>>> import numpy as np
>>> np.set_printoptions(suppress=True, linewidth=200)
>>> rng = np.random.default_rng(44006)
>>> idx = rng.integers(0, 3, 6)
>>> feats = np.triu((idx[:, None] == idx) & (rng.random((6, 6)) < 0.8), 1).astype(int)
>>> feats += feats.T
>>> feats
array([[0, 1, 0, 0, 0, 0],
       [1, 0, 0, 1, 0, 0],
       [0, 0, 0, 0, 0, 0],
       [0, 1, 0, 0, 0, 1],
       [0, 0, 0, 0, 0, 0],
       [0, 0, 0, 1, 0, 0]])
>>> out = feats + rng.integers(-2, 3, (6, 4)) @ rng.integers(-2, 3, (4, 6))
>>> out
array([[ 1,  6, -2, -9,  1,  5],
       [ 2, -1,  0,  6, -5, -1],
       [ 1, -5,  2,  7,  1, -1],
       [-2, -1,  2,  2,  6, -7],
       [-1, -2,  1,  5, -1, -5],
       [-2,  2,  0, -5,  6, -2]])
>>> np.round(np.linalg.svd(out - feats, compute_uv=False), 2) + 0
array([18.43, 12.81,  4.79,  1.09,  0.  ,  0.  ])
>>> np.abs(out - feats).sum(axis=1)
array([23, 13, 17, 22, 15, 18])
>>> F = np.loadtxt("data.csv", delimiter=",")
>>> F
array([[-3.,  0.],
       [ 0., -2.]])
>>> np.round(np.linalg.det(F[::-1]), 2)
np.float64(-6.0)
>>> round(np.linalg.eigvals(F).sum().real, 2)
np.float64(-5.0)
>>> np.poly(F)
array([1., 5., 6.])
>>> np.einsum("ii->", F)
np.float64(-5.0)
>>> arr = np.array([[1, 0, 3], [0, 2, 3], [0, 0, 2]])
>>> arr
array([[1, 0, 3],
       [0, 2, 3],
       [0, 0, 2]])
>>> hat = np.triu(np.array([[0, 5, 3], [1, 4, 5], [0, 4, 1]]), 1) + np.eye(3)
>>> out = hat @ arr @ np.linalg.inv(hat)
>>> hat @ arr - arr @ hat
array([[ 0.,  5., 18.],
       [ 0.,  0.,  0.],
       [ 0.,  0.,  0.]])
>>> round(np.linalg.det(out), 2)
np.float64(4.0)
>>> out
array([[ 1.,  5., -4.],
       [ 0.,  2.,  3.],
       [ 0.,  0.,  2.]])
>>> np.poly(out)
array([ 1., -5.,  8., -4.])
>>> gram = arr.T @ arr
>>> np.allclose(gram, gram.T)
True
>>> gram
array([[ 1,  0,  3],
       [ 0,  4,  6],
       [ 3,  6, 22]])
>>> np.trace(gram), (arr ** 2).sum()
(np.int64(27), np.int64(27))
>>> np.round(np.linalg.svd(arr, compute_uv=False) ** 2, 2)
array([24.17,  2.57,  0.26])
>>> np.round(np.linalg.eigvalsh(gram)[::-1], 2)
array([24.17,  2.57,  0.26])
>>> Q = arr.astype(float).copy()
>>> for j in range(3):
...     Q[:, j] -= Q[:, :j] @ (Q[:, :j].T @ Q[:, j])
...     Q[:, j] /= np.linalg.norm(Q[:, j])
... 
>>> Q.T @ Q
array([[1., 0., 0.],
       [0., 1., 0.],
       [0., 0., 1.]])
>>> Q
array([[1., 0., 0.],
       [0., 1., 0.],
       [0., 0., 1.]])
>>> M = np.loadtxt("w.csv", delimiter=",")
>>> M
array([[9., 0., 0., 0.],
       [0., 3., 5., 1.],
       [0., 4., 1., 4.],
       [0., 1., 1., 1.]])
>>> (np.linalg.matrix_power((M != 0) + (M.T != 0) + np.eye(4), 4) > 0).astype(int)
array([[1, 0, 0, 0],
       [0, 1, 1, 1],
       [0, 1, 1, 1],
       [0, 1, 1, 1]])
>>> np.flatnonzero(np.linalg.matrix_power((M != 0) + (M.T != 0) + np.eye(4), 4)[0])
array([0])
>>> U, sv, vt = np.linalg.svd(M)
>>> sv.round(2)
array([9.  , 7.61, 3.6 , 0.22])
>>> np.argmax(sv[:-1] / (sv[1:] + 1e-6)) + 1
np.int64(3)
>>> out = U[:, :3] @ np.diag(sv[:3]) @ vt[:3]
>>> round(float(np.linalg.norm(M - out, 2)), 2), round(sv[3], 2)
(0.22, np.float64(0.22))
>>> np.linalg.matrix_rank(out)
np.int64(3)
>>> round(float(np.linalg.norm(M - out) / np.linalg.norm(M)), 2)
0.02
>>> K = np.loadtxt("x.csv", delimiter=",")
>>> K
array([[0.05, 1.  , 2.  ],
       [2.  , 1.05, 2.  ],
       [0.  , 1.  , 2.05]])
>>> U, sv, vt = np.linalg.svd(K)
>>> sv.round(2)
array([4.12, 1.53, 0.01])
>>> np.argmax(sv[:-1] / (sv[1:] + 1e-6)) + 1
np.int64(2)
>>> out = U[:, :2] @ np.diag(sv[:2]) @ vt[:2]
>>> round(float(np.abs(K - out).max()), 2)
0.01
>>> out = K / np.sqrt((K ** 2).mean(axis=1, keepdims=True))
>>> out[1].round(2)
array([1.15, 0.6 , 1.15])
>>> np.linalg.matrix_rank(out) == np.linalg.matrix_rank(K)
np.True_
>>> np.round(K - K.mean(axis=1, keepdims=True), 2)
array([[-0.97, -0.02,  0.98],
       [ 0.32, -0.63,  0.32],
       [-1.02, -0.02,  1.03]])
>>> w, V = np.linalg.eig(K)
>>> round(np.prod(w), 2)
np.float64(-0.09)
>>> np.round(np.sort(np.linalg.eigvals(K.T)), 2)
array([-0.51,  0.05,  3.61])
>>> np.round(np.sort(np.linalg.eigvals(np.linalg.inv(K))), 2)
array([-1.95,  0.28, 20.  ])
>>> np.round(np.sort(np.linalg.eigvals(K @ K)), 2) + 0
array([ 0.  ,  0.26, 13.04])
>>> m1 = np.load("run19.npy")
>>> m1.round(2)
array([[ 2.27,  1.37,  1.4 ],
       [-2.3 , -0.14, -1.92],
       [-2.05,  0.75, -2.05],
       [-0.24, -2.85,  0.91],
       [-0.42, -2.87,  0.76],
       [ 0.53, -2.57,  1.46],
       [ 0.76, -2.42,  1.6 ],
       [ 0.41,  2.87, -0.78],
       [-0.82, -2.86,  0.42],
       [ 1.9 ,  2.19,  0.77],
       [-1.12,  2.13, -1.8 ],
       [ 0.62,  2.87, -0.6 ],
       [ 1.3 , -1.94,  1.88],
       [ 1.68, -1.45,  2.01]])
>>> vec = np.array([0, 0, 0])
>>> a = np.maximum(m1 @ vec, 0)
>>> np.flatnonzero(a > 1e-9)
array([], dtype=int64)
>>> m1.T @ a
array([0., 0., 0.])
>>> np.maximum(m1 @ vec, 0) - np.maximum(-m1 @ vec, 0)
array([0., 0., 0., 0., 0., 0., 0., 0., 0., 0., 0., 0., 0., 0.])
>>> a
array([0., 0., 0., 0., 0., 0., 0., 0., 0., 0., 0., 0., 0., 0.])
>>> A = np.load("a.npy")
>>> A
array([[  1,  -3,   9, -27],
       [  1,  -2,   4,  -8],
       [  1,  -1,   1,  -1],
       [  1,   0,   0,   0],
       [  1,   1,   1,   1],
       [  1,   2,   4,   8],
       [  1,   3,   9,  27]])
>>> out = A[0, 0] * A[1:] - np.outer(A[1:, 0], A[0])
>>> out
array([[ 0,  1, -5, 19],
       [ 0,  2, -8, 26],
       [ 0,  3, -9, 27],
       [ 0,  4, -8, 28],
       [ 0,  5, -5, 35],
       [ 0,  6,  0, 54]])
>>> np.flatnonzero(~out.round(6).any(axis=1))
array([], dtype=int64)
>>> A[:, 0] / A[0, 0]
array([1., 1., 1., 1., 1., 1., 1.])
>>> vec = np.array([-3, 0, 2, 0])
>>> a = np.maximum(out @ vec, 0)
>>> np.maximum(out @ vec, 0) - np.maximum(-out @ vec, 0)
array([-10, -16, -18, -16, -10,   0])
>>> out * (a > 1e-9)[:, None]
array([[0, 0, 0, 0],
       [0, 0, 0, 0],
       [0, 0, 0, 0],
       [0, 0, 0, 0],
       [0, 0, 0, 0],
       [0, 0, 0, 0]])
>>> np.round(np.tanh(out @ vec), 2)
array([-1., -1., -1., -1., -1.,  0.])
>>> out = np.array([[0.4, 0.6], [-1.8, 0.2], [1.1, -0.5], [0.6, 2.0]])
>>> W2 = np.array([[0.7, 0.4, -0.2, 2.2, -0.2, 0.2, -0.7],
...     [-0.1, 1.1, 1.1, -0.4, -0.5, -0.3, 1.4]])
>>> mat = out @ W2
>>> mat.round(2)
array([[ 0.22,  0.82,  0.58,  0.64, -0.38, -0.1 ,  0.56],
       [-1.28, -0.5 ,  0.58, -4.04,  0.26, -0.42,  1.54],
       [ 0.82, -0.11, -0.77,  2.62,  0.03,  0.37, -1.47],
       [ 0.22,  2.44,  2.08,  0.52, -1.12, -0.48,  2.38]])
>>> T = np.stack([mat, -1 * mat, mat[::-1]])
>>> (T @ mat.T).shape
(3, 4, 4)
>>> np.round(np.einsum("bij,cij->bc", T, T), 2)
array([[ 51.29, -51.29, -18.09],
       [-51.29,  51.29,  18.09],
       [-18.09,  18.09,  51.29]])
>>> rank = np.linalg.matrix_rank(mat)
>>> rank
np.int64(2)
>>> null = np.linalg.svd(mat)[2][rank:].T
>>> np.linalg.matrix_rank(mat.T @ mat), np.linalg.matrix_rank(mat @ mat.T)
(np.int64(2), np.int64(2))
>>> null.shape
(7, 5)
>>> [int(np.linalg.matrix_rank(mat[:i])) for i in range(1, len(mat) + 1)]
[1, 2, 2, 2]
>>> np.allclose(mat @ null, 0)
True
>>> [int(np.linalg.matrix_rank(mat[:, :j + 1])) for j in range(7)]
[1, 2, 2, 2, 2, 2, 2]
>>> [int(np.linalg.matrix_rank(np.delete(mat, i, axis=0))) for i in range(4)]
[2, 2, 2, 2]
>>> w1 = np.array([[0, 1, 2],
...     [3, 0, 0],
...     [0, 0, 2],
...     [3, 0, 2],
...     [1, 3, 3],
...     [0, 2, 3],
...     [1, 1, 2]])
>>> beta = np.array([1, 0, 1])
>>> hid = np.maximum(mat @ w1 + beta, 0)
>>> np.linalg.matrix_rank(hid)
np.int64(3)
>>> hid.round(2)
array([[ 5.56,  0.  ,  3.56],
       [ 0.  ,  0.2 ,  0.  ],
       [ 7.09,  0.18,  4.6 ],
       [11.14,  0.  ,  6.6 ]])
>>> (hid > 0).astype(int)
array([[1, 0, 1],
       [0, 1, 0],
       [1, 1, 1],
       [1, 0, 1]])
>>> W2 = np.array([[1, 0, 0], [2, 1, 2], [3, 2, 0]])
>>> (hid @ W2).round(6).argmax(axis=1)
array([0, 0, 0, 0])
>>> np.round(hid @ W2, 2)
array([[16.24,  7.12,  0.  ],
       [ 0.4 ,  0.2 ,  0.4 ],
       [21.25,  9.38,  0.36],
       [30.94, 13.2 ,  0.  ]])
